$ python -q
>>> import numpy as np
>>> from numpy import linalg as LA
>>> np.set_printoptions(suppress=True, linewidth=120)
>>> rd = lambda a: np.round(a, 4) + 0
>>> F = np.load("sample2.npy")
>>> print(F)
[[-1.  0.  0. -2.  0. -2.  0.]
 [ 0. -1. -2.  0. -2.  0. -2.]
 [ 0. -2. -1.  0. -2.  0. -2.]
 [-2.  0.  0. -1.  0. -2.  0.]
 [ 0. -2. -2.  0. -1.  0. -2.]
 [-2.  0.  0. -2.  0. -1.  0.]
 [ 0. -2. -2.  0. -2.  0. -1.]]
>>> O, R = LA.qr(F)
>>> print(rd(R))
[[ 3.      0.      0.      2.6667  0.      2.6667  0.    ]
 [ 0.      3.6056  3.3282  0.      3.3282  0.      3.3282]
 [ 0.      0.     -1.3868  0.     -0.6656  0.     -0.6656]
 [ 0.      0.      0.     -1.3744  0.     -0.6468  0.    ]
 [ 0.      0.      0.      0.     -1.2166  0.     -0.3946]
 [ 0.      0.      0.      0.      0.      1.2127  0.    ]
 [ 0.      0.      0.      0.      0.      0.      1.1508]]
>>> print(rd(O @ R))
[[-1.  0.  0. -2.  0. -2.  0.]
 [ 0. -1. -2.  0. -2.  0. -2.]
 [ 0. -2. -1.  0. -2.  0. -2.]
 [-2.  0.  0. -1.  0. -2.  0.]
 [ 0. -2. -2.  0. -1.  0. -2.]
 [-2.  0.  0. -2.  0. -1.  0.]
 [ 0. -2. -2.  0. -2.  0. -1.]]
>>> print(np.allclose(R.T @ R, F.T @ F))
True
>>> print(rd(O.T @ O))
[[1. 0. 0. 0. 0. 0. 0.]
 [0. 1. 0. 0. 0. 0. 0.]
 [0. 0. 1. 0. 0. 0. 0.]
 [0. 0. 0. 1. 0. 0. 0.]
 [0. 0. 0. 0. 1. 0. 0.]
 [0. 0. 0. 0. 0. 1. 0.]
 [0. 0. 0. 0. 0. 0. 1.]]
>>> print(O.shape, R.shape)
(7, 7) (7, 7)
>>> print(abs(R[0, 0]), rd(LA.norm(F[:, 0])))
3.0 3.0
>>> blk = np.stack([R, 4 * R, R[::-1]])
>>> print((blk @ R.T).shape)
(3, 7, 7)
>>> print(rd(np.einsum("bij,cij->bc", blk, blk)))
[[  79.      316.        4.452 ]
 [ 316.     1264.       17.8081]
 [   4.452    17.8081   79.    ]]
>>> try:
...     LA.cholesky(F)
... except LA.LinAlgError as e:
...     print(repr(e))
... 
LinAlgError('Matrix is not positive definite')
>>> print(np.all(LA.eigvalsh(F) > 0))
False
>>> O, vecs = LA.qr(F[:, :4])[0], LA.qr(F[:, 4:])[0]
>>> sv = LA.svd(O.T @ vecs, compute_uv=False)
>>> print(rd(LA.norm(O @ O.T - vecs @ vecs.T, 2)))
1.0
>>> print((sv > 0.9).sum())
2
>>> rng = np.random.default_rng(3)
>>> lab = rng.permutation(7)
>>> Y = F[:, lab] * rng.choice([-1, 1], 7)
>>> print(Y)
[[ 2. -0.  0. -0. -0.  2. -1.]
 [-0.  2. -2.  1.  2. -0.  0.]
 [-0.  2. -1.  2.  2. -0.  0.]
 [ 2. -0.  0. -0. -0.  1. -2.]
 [-0.  2. -2.  2.  1. -0.  0.]
 [ 1. -0.  0. -0. -0.  2. -2.]
 [-0.  1. -2.  2.  2. -0.  0.]]
>>> Uu, _, VT = LA.svd(F.T @ Y)
>>> print(rd(LA.lstsq(F, Y)[0]))
[[ 0.  0.  0.  0.  0.  0.  1.]
 [ 0.  0.  0. -1.  0.  0.  0.]
 [ 0.  0.  1.  0.  0.  0.  0.]
 [ 0.  0.  0.  0.  0. -1.  0.]
 [ 0.  0.  0.  0. -1.  0.  0.]
 [-1.  0.  0.  0.  0.  0.  0.]
 [ 0. -1.  0.  0.  0.  0.  0.]]
>>> print(lab)
[5 6 2 1 4 3 0]
